>>> import numpy as np
>>> np.set_printoptions(suppress=True, linewidth=140)
>>> def tidy(a):
...     return np.round(a, 1) + 0
... 
>>> B = np.array([[0, -1, 3],
...     [1, 3, 2],
...     [-1, 2, 1],
...     [0, 3, 3],
...     [-2, 3, 3],
...     [1, 0, 1],
...     [-2, -1, -3],
...     [-2, -2, -2],
...     [1, -3, 3]])
>>> C = np.array([[-1, 0, -2, -2], [0, -2, -1, -1], [1, 1, -3, 2]])
>>> A = B @ C
>>> A
array([[  3,   5,  -8,   7],
       [  1,  -4, -11,  -1],
       [  2,  -3,  -3,   2],
       [  3,  -3, -12,   3],
       [  5,  -3,  -8,   7],
       [  0,   1,  -5,   0],
       [ -1,  -1,  14,  -1],
       [  0,   2,  12,   2],
       [  2,   9,  -8,   7]])
>>> # null space of dimension 1
>>> print(tidy(A @ np.linalg.pinv(A) @ A))
[[  3.   5.  -8.   7.]
 [  1.  -4. -11.  -1.]
 [  2.  -3.  -3.   2.]
 [  3.  -3. -12.   3.]
 [  5.  -3.  -8.   7.]
 [  0.   1.  -5.   0.]
 [ -1.  -1.  14.  -1.]
 [  0.   2.  12.   2.]
 [  2.   9.  -8.   7.]]
>>> W0 = np.array([[-0.5, -0.4, -0.7, 0.6, 0.6, -0.8],
...     [-0.1, 1.2, 1.7, -0.7, 0.4, 1.7],
...     [1.0, -0.8, -0.3, 0.3, -0.5, -1.3],
...     [1.0, 0.6, -0.2, -0.9, 1.4, -1.0]])
>>> th = np.radians(72)
>>> Rm = np.eye(6)
>>> Rm[0, 0] = Rm[1, 1] = np.cos(th)
>>> Rm[0, 1], Rm[1, 0] = -np.sin(th), np.sin(th)
>>> tidy(Rm)
array([[ 0.3, -1. ,  0. ,  0. ,  0. ,  0. ],
       [ 1. ,  0.3,  0. ,  0. ,  0. ,  0. ],
       [ 0. ,  0. ,  1. ,  0. ,  0. ,  0. ],
       [ 0. ,  0. ,  0. ,  1. ,  0. ,  0. ],
       [ 0. ,  0. ,  0. ,  0. ,  1. ,  0. ],
       [ 0. ,  0. ,  0. ,  0. ,  0. ,  1. ]])
>>> B = W0 @ Rm.T
>>> np.allclose(np.linalg.norm(W0, axis=1), np.linalg.norm(B, axis=1))
True
>>> tidy(B)
array([[ 0.2, -0.6, -0.7,  0.6,  0.6, -0.8],
       [-1.2,  0.3,  1.7, -0.7,  0.4,  1.7],
       [ 1.1,  0.7, -0.3,  0.3, -0.5, -1.3],
       [-0.3,  1.1, -0.2, -0.9,  1.4, -1. ]])
>>> tidy(np.abs(B - W0).max(axis=0))
array([1.3, 1.5, 0. , 0. , 0. , 0. ])
>>> tidy(np.linalg.det(Rm)), tidy(np.trace(Rm))
(np.float64(1.0), np.float64(4.6))
>>> np.allclose(W0 @ W0.T, B @ B.T)
True
>>> tidy(np.linalg.svd(W0, compute_uv=False)), tidy(np.linalg.svd(B, compute_uv=False))
(array([3.4, 2.3, 1.4, 0.5]), array([3.4, 2.3, 1.4, 0.5]))
>>> r0 = np.array([-1, -1, -1, -6, 9]) + 0.5
>>> M = np.outer(r0, r0) / (r0 @ r0)
>>> tidy(M)
array([[ 0. ,  0. ,  0. ,  0. ,  0. ],
       [ 0. ,  0. ,  0. ,  0. ,  0. ],
       [ 0. ,  0. ,  0. ,  0. ,  0. ],
       [ 0. ,  0. ,  0. ,  0.2, -0.4],
       [ 0. ,  0. ,  0. , -0.4,  0.7]])
>>> # row 1 repeats row 0
>>> Uu, s, vt = np.linalg.svd(M)
>>> vecs = vt[:(s > 1e-8).sum()]
>>> rng = np.random.default_rng(806772)
>>> vec = M[1] + -2 * M[3] + rng.integers(2) * np.eye(5)[0]
>>> tidy(vec)
array([ 1. ,  0. ,  0. , -0.5,  0.8])
>>> print(tidy(vecs.T @ vecs))
[[ 0.   0.   0.   0.   0. ]
 [ 0.   0.   0.   0.   0. ]
 [ 0.   0.   0.   0.   0. ]
 [ 0.   0.   0.   0.2 -0.4]
 [ 0.   0.   0.  -0.4  0.7]]
>>> tidy(np.linalg.norm(vec - vecs.T @ vecs @ vec))
np.float64(1.0)
>>> tidy(np.diag(vecs.T @ vecs))
array([0. , 0. , 0. , 0.2, 0.7])
>>> print(np.linalg.matrix_rank(np.vstack([M, vec])))
2
>>> print(np.allclose(vecs.T @ vecs @ vec, vec))
False
>>> r0 = np.array([2, 2])
>>> tidy(np.correlate(M[1], M[4], "full"))
array([0., 0., 0., 0., 0., 0., 0., 0., 0.])
>>> print(tidy(np.polyval(r0, M[1])))
[2.  2.  2.  2.  1.9]
>>> print(tidy(np.array([np.convolve(row, r0, "same") for row in M])))
[[ 0.   0.   0.   0.   0. ]
 [ 0.   0.   0.   0.   0. ]
 [ 0.   0.   0.   0.   0. ]
 [ 0.   0.1  0.1  0.5 -0.4]
 [-0.1 -0.2 -0.2 -0.9  0.6]]
>>> np.cross(M[1, :3], M[4, :3])
array([0., 0., 0.])
>>> tidy(np.convolve(M[1], r0))
array([ 0. ,  0. ,  0. ,  0. ,  0. , -0.1])
>>> print(np.argsort(-np.linalg.norm(A, axis=0).round(6), kind="stable")[:3])
[2 3 1]
>>> z = rng.permutation(5)
>>> z
array([4, 0, 3, 1, 2])
>>> B = M[z][:, z]
>>> np.allclose(B, M)
False
>>> tidy(np.sort(np.abs(np.linalg.eigvals(B))))
array([0., 0., 0., 0., 1.])
>>> print(tidy(B))
[[ 0.7  0.  -0.4  0.   0. ]
 [ 0.   0.   0.   0.   0. ]
 [-0.4  0.   0.2  0.   0. ]
 [ 0.   0.   0.   0.   0. ]
 [ 0.   0.   0.   0.   0. ]]
>>> X = np.loadtxt("sample8.csv", delimiter=",")
>>> X
array([[24., 10.,  0.,  0.,  0.],
       [21.,  0.,  0.,  1.,  0.],
       [17.,  0.,  0.,  0., 49.],
       [22.,  0.,  0.,  0.,  0.],
       [ 0.,  0.,  7., 29.,  0.],
       [ 0.,  3.,  7., 46.,  0.],
       [10.,  0.,  0., 42.,  0.],
       [17.,  0.,  0.,  0., 25.],
       [ 0.,  0.,  0.,  0., 58.],
       [ 0., 12., 19.,  0., 82.],
       [10., 27.,  1.,  0., 42.],
       [ 0., 24., 22., 19.,  0.],
       [24.,  0.,  0.,  0., 11.],
       [ 0., 34., 16.,  0.,  9.],
       [ 0., 67., 49., 25.,  0.],
       [ 0., 24., 37., 78.,  0.],
       [ 0.,  0., 13.,  6.,  0.],
       [20.,  0.,  0.,  0., 55.],
       [32.,  0.,  0.,  0.,  8.],
       [ 3.,  0.,  0.,  0., 24.],
       [19., 32.,  1.,  0.,  0.],
       [ 8., 14.,  0., 32.,  0.],
       [ 0., 56., 13.,  1.,  0.],
       [31., 15.,  0., 27.,  0.],
       [28.,  0.,  0., 28.,  0.],
       [ 0.,  9.,  4., 48.,  0.],
       [53.,  5.,  0.,  0.,  0.],
       [96.,  8.,  0.,  0.,  2.],
       [10., 14.,  4., 28.,  0.],
       [22.,  0.,  0.,  0., 13.],
       [10., 14.,  0.,  2.,  0.],
       [ 0.,  0., 22., 34.,  0.],
       [60.,  0.,  0.,  0., 25.],
       [65.,  0.,  0.,  0., 59.],
       [ 0.,  5.,  0.,  0., 59.],
       [66., 21.,  0.,  0.,  9.],
       [ 3.,  0.,  0.,  0., 75.]])
>>> def softmax(z):
...     e = np.exp(z - z.max(axis=-1, keepdims=True))
...     return e / e.sum(axis=-1, keepdims=True)
... 
>>> tidy(softmax(X).sum(axis=1))
array([1., 1., 1., 1., 1., 1., 1., 1., 1., 1., 1., 1., 1., 1., 1., 1., 1., 1., 1., 1., 1., 1., 1., 1., 1., 1., 1., 1., 1., 1., 1., 1., 1.,
       1., 1., 1., 1.])
>>> tidy(softmax(10 * X[9]))
array([0., 0., 0., 0., 1.])
>>> print(tidy(softmax(X[9] + 4)))
[0. 0. 0. 0. 1.]
>>> S = X @ X.T / np.sqrt(5)
>>> softmax(S).round(6).argmax(axis=1)
array([27, 27,  9, 27, 15, 15, 15, 33,  9,  9,  9, 14, 27, 14, 14, 15, 15, 33, 27,  9, 14, 15, 14, 27, 27, 15, 27, 27, 15, 33, 27, 15, 27,
       33,  9, 27,  9])
>>> tidy(softmax(S)[9] @ X)
array([ 0., 12., 19.,  0., 82.])
>>> Xs = (X - X.mean(axis=0)) / X.std(axis=0)
>>> tidy(Xs.std(axis=0))
array([1., 1., 1., 1., 1.])
>>> np.argwhere(np.abs(Xs) > 2)
array([[ 9,  4],
       [14,  1],
       [14,  2],
       [15,  2],
       [15,  3],
       [22,  1],
       [27,  0],
       [33,  0],
       [35,  0],
       [36,  4]])
>>> c = np.linalg.lstsq(np.delete(Xs, 2, axis=1), Xs[:, 2])[0]
>>> np.abs(c).argmax()
np.int64(1)
>>> tidy(c)
array([-0.1,  0.6,  0.4,  0.1])
>>> tidy(1 - np.var(Xs[:, 2] - np.delete(Xs, 2, axis=1) @ c))
np.float64(0.6)
>>> data = np.array([[3, -3, 1, -3, 2], [-1, 1, 0, 1, -3], [-1, -3, 3, 3, 1]])
>>> data
array([[ 3, -3,  1, -3,  2],
       [-1,  1,  0,  1, -3],
       [-1, -3,  3,  3,  1]])
>>> blk = np.stack([data, 3 * data, data[::-1]])
>>> blk.sum(axis=0)
array([[ 11, -15,   7,  -9,   9],
       [ -5,   5,   0,   5, -15],
       [ -1, -15,  13,   9,   6]])
>>> B = data + rng.integers(-2, 3, (3, 2)) @ rng.integers(-2, 3, (2, 5))
>>> B
array([[ 7, -3,  1, -4,  0],
       [ 5,  1, -2, -1, -5],
       [ 5, -3,  5,  2, -3]])
>>> np.abs(B - data).sum(axis=1)
array([ 7, 12, 13])
>>> m1 = np.load("data.npy")
>>> m1
array([[ 0.9, -0.3,  1. ,  0.4,  0.6, -0.1, -0.9],
       [ 1.1, -0.1,  0.8,  1. ,  0.8,  0.1,  0. ],
       [-1. ,  0.1, -0.7, -0.7, -0.3,  0.2,  0.3],
       [ 0.5,  0.5,  1.2,  0.6, -0.3,  0.7,  0.4]])
>>> C2 = m1.T @ m1
>>> tidy(np.diag(C2))
array([3.3, 0.4, 3.6, 2. , 1.2, 0.5, 1.1])
>>> tidy(C2)
array([[ 3.3, -0.2,  3.1,  2.5,  1.6,  0.2, -0.9],
       [-0.2,  0.4,  0.1,  0. , -0.4,  0.4,  0.5],
       [ 3.1,  0.1,  3.6,  2.4,  1.1,  0.7, -0.6],
       [ 2.5,  0. ,  2.4,  2. ,  1.1,  0.3, -0.3],
       [ 1.6, -0.4,  1.1,  1.1,  1.2, -0.2, -0.8],
       [ 0.2,  0.4,  0.7,  0.3, -0.2,  0.5,  0.4],
       [-0.9,  0.5, -0.6, -0.3, -0.8,  0.4,  1.1]])
>>> tidy(np.trace(C2)), tidy((m1 ** 2).sum())
(np.float64(12.0), np.float64(12.0))
>>> np.linalg.matrix_rank(C2)
np.int64(4)
>>> tidy(np.linalg.norm(C2, 2) / np.linalg.norm(C2))
np.float64(1.0)
>>> np.linalg.matrix_rank(C2, rtol=0.1)
np.int64(2)
>>> blk = np.stack([m1, 3 * m1, m1[::-1]])
>>> tidy(blk.sum(axis=0))
array([[ 4.1, -0.7,  5.2,  2.2,  2.1,  0.3, -3.2],
       [ 3.4, -0.3,  2.5,  3.3,  2.9,  0.6,  0.3],
       [-2.9,  0.3, -2. , -1.8, -0.4,  0.9,  1.2],
       [ 2.9,  1.7,  5.8,  2.8, -0.6,  2.7,  0.7]])
>>> print(tidy(np.linalg.norm(blk, axis=(1, 2))))
[ 3.5 10.4  3.5]
>>> np.linalg.matrix_rank(blk)
array([4, 4, 4])
>>> blk.shape
(3, 4, 7)
>>> (blk @ m1.T).shape
(3, 4, 4)
>>> J = np.array([[1.0, 0.0, 0.0], [0.5, 0.5, 0.0], [0.3, 0.0, 0.7]])
>>> J
array([[1. , 0. , 0. ],
       [0.5, 0.5, 0. ],
       [0.3, 0. , 0.7]])
>>> # triangular, det is the product of the diagonal
>>> vec = np.array([1, 1, 0])
>>> y = J @ vec
>>> c, lr = np.zeros(3), 1 / np.linalg.norm(J, 2) ** 2
>>> for i in range(12):
...     c -= lr * J.T @ (J @ c - y)
...     if i % 2 == 0: print(i, round(np.linalg.norm(J @ c - y), 1))
... 
0 0.3
2 0.2
4 0.2
6 0.1
8 0.1
10 0.1
>>> tidy(np.linalg.cond(J))
np.float64(2.8)
>>> B = J / np.linalg.norm(J, axis=1, keepdims=True)
>>> C2 = B @ B.T
>>> print(tidy(C2))
[[1.  0.7 0.4]
 [0.7 1.  0.3]
 [0.4 0.3 1. ]]
>>> tidy(np.sort(np.linalg.eigvals(J)))
array([0.5, 0.7, 1. ])
>>> print([int(np.linalg.matrix_rank(np.linalg.matrix_power(J, p))) for p in range(1, 4)])
[3, 3, 3]
>>> tidy(J @ J)
array([[1. , 0. , 0. ],
       [0.8, 0.2, 0. ],
       [0.5, 0. , 0.5]])
>>> np.linalg.matrix_rank(J - J[0, 0] * np.eye(3))
np.int64(2)
>>> B = np.linalg.inv(J)
>>> tidy(np.linalg.slogdet(J)[0])
np.float64(1.0)
>>> tidy(J @ B)
array([[1., 0., 0.],
       [0., 1., 0.],
       [0., 0., 1.]])
>>> tidy(np.linalg.inv(B))
array([[1. , 0. , 0. ],
       [0.5, 0.5, 0. ],
       [0.3, 0. , 0.7]])
>>> tidy(np.linalg.det(J) * B)
array([[ 0.3,  0. ,  0. ],
       [-0.3,  0.7,  0. ],
       [-0.1,  0. ,  0.5]])
>>> tidy(np.linalg.matrix_power(J, 2))
array([[1. , 0. , 0. ],
       [0.8, 0.2, 0. ],
       [0.5, 0. , 0.5]])
>>> p = np.eye(3)[0]
>>> for _ in range(4):
...     p = p @ J
...     print(p.round(1))
... 
[1. 0. 0.]
[1. 0. 0.]
[1. 0. 0.]
[1. 0. 0.]
>>> K = np.load("out12.npy")
>>> print(K)
[[ 1  1 -1 -1  1  1 -1 -1]
 [ 1  1  1  1  1  1  1  1]
 [ 1 -1  1 -1  1 -1  1 -1]
 [ 1 -1  1 -1 -1  1 -1  1]
 [ 1  1  1  1 -1 -1 -1 -1]
 [ 1 -1 -1  1  1 -1 -1  1]
 [ 1  1 -1 -1 -1 -1  1  1]
 [ 1 -1 -1  1 -1  1  1 -1]]
>>> B = np.linalg.inv(K)
>>> tidy(np.linalg.det(K) * np.linalg.det(B))
np.float64(1.0)
>>> K @ B
array([[1., 0., 0., 0., 0., 0., 0., 0.],
       [0., 1., 0., 0., 0., 0., 0., 0.],
       [0., 0., 1., 0., 0., 0., 0., 0.],
       [0., 0., 0., 1., 0., 0., 0., 0.],
       [0., 0., 0., 0., 1., 0., 0., 0.],
       [0., 0., 0., 0., 0., 1., 0., 0.],
       [0., 0., 0., 0., 0., 0., 1., 0.],
       [0., 0., 0., 0., 0., 0., 0., 1.]])
>>> (np.abs(B) > 1e-9).astype(int)
array([[1, 1, 1, 1, 1, 1, 1, 1],
       [1, 1, 1, 1, 1, 1, 1, 1],
       [1, 1, 1, 1, 1, 1, 1, 1],
       [1, 1, 1, 1, 1, 1, 1, 1],
       [1, 1, 1, 1, 1, 1, 1, 1],
       [1, 1, 1, 1, 1, 1, 1, 1],
       [1, 1, 1, 1, 1, 1, 1, 1],
       [1, 1, 1, 1, 1, 1, 1, 1]])
>>> tidy(np.linalg.inv(B))
array([[ 1.,  1., -1., -1.,  1.,  1., -1., -1.],
       [ 1.,  1.,  1.,  1.,  1.,  1.,  1.,  1.],
       [ 1., -1.,  1., -1.,  1., -1.,  1., -1.],
       [ 1., -1.,  1., -1., -1.,  1., -1.,  1.],
       [ 1.,  1.,  1.,  1., -1., -1., -1., -1.],
       [ 1., -1., -1.,  1.,  1., -1., -1.,  1.],
       [ 1.,  1., -1., -1., -1., -1.,  1.,  1.],
       [ 1., -1., -1.,  1., -1.,  1.,  1., -1.]])
>>> tidy(np.linalg.slogdet(K)[0])
np.float64(-1.0)
>>> print(tidy(np.linalg.det(K) * B))
[[-512. -512. -512. -512. -512. -512. -512. -512.]
 [-512. -512.  512.  512. -512.  512. -512.  512.]
 [ 512. -512. -512. -512. -512.  512.  512.  512.]
 [ 512. -512.  512.  512. -512. -512.  512. -512.]
 [-512. -512. -512.  512.  512. -512.  512.  512.]
 [-512. -512.  512. -512.  512.  512.  512. -512.]
 [ 512. -512. -512.  512.  512.  512. -512. -512.]
 [ 512. -512.  512. -512.  512. -512. -512.  512.]]
>>> tidy(B)
array([[ 0.1,  0.1,  0.1,  0.1,  0.1,  0.1,  0.1,  0.1],
       [ 0.1,  0.1, -0.1, -0.1,  0.1, -0.1,  0.1, -0.1],
       [-0.1,  0.1,  0.1,  0.1,  0.1, -0.1, -0.1, -0.1],
       [-0.1,  0.1, -0.1, -0.1,  0.1,  0.1, -0.1,  0.1],
       [ 0.1,  0.1,  0.1, -0.1, -0.1,  0.1, -0.1, -0.1],
       [ 0.1,  0.1, -0.1,  0.1, -0.1, -0.1, -0.1,  0.1],
       [-0.1,  0.1,  0.1, -0.1, -0.1, -0.1,  0.1,  0.1],
       [-0.1,  0.1, -0.1,  0.1, -0.1,  0.1,  0.1, -0.1]])
